In [1]: import numpy as np

In [2]: np.set_printoptions(suppress=True, linewidth=140)

In [3]: rnd = lambda a: np.round(a, 1) + 0

In [4]: A2 = np.array([[3, 0, 5, 5], [3, 4, 1, 0], [5, 2, 5, 4], [1, 1, 5, 1]])

In [5]: mat = A2 + A2.T

In [6]: print(mat)
[[ 6  3 10  6]
 [ 3  8  3  1]
 [10  3 10  9]
 [ 6  1  9  2]]

In [7]: # symmetric

In [8]: w, evecs = np.linalg.eig(mat)

In [9]: rnd(np.sort(np.linalg.eigvals(mat @ mat)))
Out[9]: array([  3.1,  15.5,  49.8, 607.6])

In [10]: rnd(w)
Out[10]: array([24.6,  7.1, -1.8, -3.9])

In [11]: rnd(np.prod(w))
Out[11]: np.float64(1209.0)

In [12]: rnd(np.sort(np.linalg.eigvals(np.linalg.inv(mat))))
Out[12]: array([-0.6, -0.3,  0. ,  0.1])

In [13]: K = np.array([[-2, -3, -1], [-1, -2, -3], [-3, -1, -2]])

In [14]: f = np.array([3, 3, 1])

In [15]: A2 = K + np.outer(f, np.eye(3)[2])

In [16]: np.linalg.matrix_rank(A2 - K)
Out[16]: np.int64(1)

In [17]: rnd(np.linalg.det(A2) / np.linalg.det(K)), rnd(1 + np.linalg.solve(K, f)[2])
Out[17]: (np.float64(0.6), np.float64(0.6))

In [18]: print(A2)
[[-2. -3.  2.]
 [-1. -2.  0.]
 [-3. -1. -1.]]

In [19]: np.linalg.matrix_rank(np.linalg.inv(A2) - np.linalg.inv(K), tol=1e-8)
Out[19]: np.int64(1)

In [20]: W0 = np.load("block4.npy")

In [21]: W0
Out[21]: 
array([[-2, -2,  3,  0],
       [-2, -2,  3,  0]])

In [22]: # columns 0 and 1 are equal

In [23]: print(np.allclose(W0[:-1].T @ np.linalg.lstsq(W0[:-1].T, W0[-1])[0], W0[-1]))
True

In [24]: print(rnd(np.trace(np.linalg.pinv(W0) @ W0)))
1.0

In [25]: rnd(W0 @ np.linalg.pinv(W0) @ W0)
Out[25]: 
array([[-2., -2.,  3.,  0.],
       [-2., -2.,  3.,  0.]])

In [26]: f = np.array([3, -1, -1])

In [27]: g = np.array([-6, -8, -4, 1])

In [28]: J = np.outer(f, g)

In [29]: J
Out[29]: 
array([[-18, -24, -12,   3],
       [  6,   8,   4,  -1],
       [  6,   8,   4,  -1]])

In [30]: # rows 1 and 2 are equal

In [31]: U, sigma, vt = np.linalg.svd(J)

In [32]: print(rnd(sigma))
[35.9  0.   0. ]

In [33]: A2 = U[:, :1] @ np.diag(sigma[:1]) @ vt[:1]

In [34]: print(np.linalg.matrix_rank(J, rtol=0.05))
1

In [35]: rnd(np.linalg.norm(J - A2) / np.linalg.norm(J))
Out[35]: np.float64(0.0)

In [36]: print(rnd(np.linalg.norm(J - A2, 2)), rnd(sigma[1]))
0.0 0.0

In [37]: rnd(A2)
Out[37]: 
array([[-18., -24., -12.,   3.],
       [  6.,   8.,   4.,  -1.],
       [  6.,   8.,   4.,  -1.]])

In [38]: U, sigma, vt = np.linalg.svd(A2)

In [39]: evecs = vt[:(sigma > 1e-8).sum()]

In [40]: rng = np.random.default_rng(18504)

In [41]: x0 = A2[0] + 2 * A2[2] + rng.integers(2) * np.eye(4)[3]

In [42]: rnd(x0)
Out[42]: array([-6., -8., -4.,  2.])

In [43]: np.linalg.matrix_rank(np.vstack([A2, x0]))
Out[43]: np.int64(2)

In [44]: rnd(np.diag(evecs.T @ evecs))
Out[44]: array([0.3, 0.5, 0.1, 0. ])

In [45]: np.allclose(evecs.T @ evecs @ x0, x0)
Out[45]: False

In [46]: K @ np.ones(3)
Out[46]: array([-6., -6., -6.])

In [47]: rnd(np.sort(np.abs(np.fft.fft(K[0])))), rnd(np.sort(np.linalg.svd(K, compute_uv=False)))
Out[47]: (array([1.7, 1.7, 6. ]), array([1.7, 1.7, 6. ]))

In [48]: (K @ K)[0]
Out[48]: array([10, 13, 13])

In [49]: r = np.linalg.matrix_rank(J)

In [50]: r
Out[50]: np.int64(1)

In [51]: ns = np.linalg.svd(J)[2][r:].T

In [52]: print(rnd(ns @ ns.T))
[[ 0.7 -0.4 -0.2  0.1]
 [-0.4  0.5 -0.3  0.1]
 [-0.2 -0.3  0.9  0. ]
 [ 0.1  0.1  0.   1. ]]

In [53]: np.linalg.matrix_rank(J.T @ J), np.linalg.matrix_rank(J @ J.T)
Out[53]: (np.int64(1), np.int64(1))

In [54]: [round(float(x), 1) for x in np.linalg.svd(J, compute_uv=False)[:3]]
Out[54]: [35.9, 0.0, 0.0]

In [55]: np.argsort(-np.linalg.norm(J, axis=0).round(6), kind="stable")[:3]
Out[55]: array([1, 0, 2])

In [56]: print(np.linalg.matrix_rank(J, rtol=0.1))
1

In [57]: data = np.diag(np.array([-2, -1]))

In [58]: data
Out[58]: 
array([[-2,  0],
       [ 0, -1]])

In [59]: # 2 blocks once reordered

In [60]: x0 = np.array([2, 0])

In [61]: data @ (2 * x0)
Out[61]: array([-8,  0])

In [62]: np.sign((data @ x0).round(6))
Out[62]: array([-1,  0])

In [63]: np.einsum("ij,j->i", data, x0)
Out[63]: array([-4,  0])

In [64]: (data * x0).sum(axis=1)
Out[64]: array([-4,  0])

In [65]: A2 = np.array([[1, -1], [-2, 1]])

In [66]: Z = np.kron(A2, data)

In [67]: Z
Out[67]: 
array([[-2,  0,  2,  0],
       [ 0, -1,  0,  1],
       [ 4,  0, -2,  0],
       [ 0,  2,  0, -1]])

In [68]: Z.shape
Out[68]: (4, 4)

In [69]: print(rnd(np.linalg.norm(Z, 2)), rnd(np.linalg.norm(A2, 2) * np.linalg.norm(data, 2)))
5.2 5.2

In [70]: w, evecs = np.linalg.eig(data)

In [71]: np.prod(w)
Out[71]: np.float64(2.0)

In [72]: print(data @ evecs[:, 0] - w[0] * evecs[:, 0])
[0. 0.]

In [73]: rnd(np.sort(np.linalg.eigvals(data.T)))
Out[73]: array([-2., -1.])

In [74]: rnd(np.sort(np.linalg.eigvals(data @ data)))
Out[74]: array([1., 4.])

In [75]: O, evecs = np.linalg.qr(data[:, :1])[0], np.linalg.qr(data[:, 1:])[0]

In [76]: sigma = np.linalg.svd(O.T @ evecs, compute_uv=False)

In [77]: print((sigma > 0.9).sum())
0

In [78]: m1 = np.array([[-0.4, 0.2, -2.0, -1.6, 1.3],
    ...:     [0.2, 1.3, 0.6, 0.3, 1.2],
    ...:     [0.2, -0.3, 1.4, 0.1, 2.6]])

In [79]: m1[:, 2] *= 20

In [80]: m1
Out[80]: 
array([[ -0.4,   0.2, -40. ,  -1.6,   1.3],
       [  0.2,   1.3,  12. ,   0.3,   1.2],
       [  0.2,  -0.3,  28. ,   0.1,   2.6]])

In [81]: np.linalg.cond(m1) > 100
Out[81]: np.False_

In [82]: rnd(np.linalg.norm(m1, 2) / np.linalg.norm(m1))
Out[82]: np.float64(1.0)

In [83]: print([round(float(x), 1) for x in np.linalg.svd(m1, compute_uv=False)[:3]])
[50.3, 3.2, 1.3]
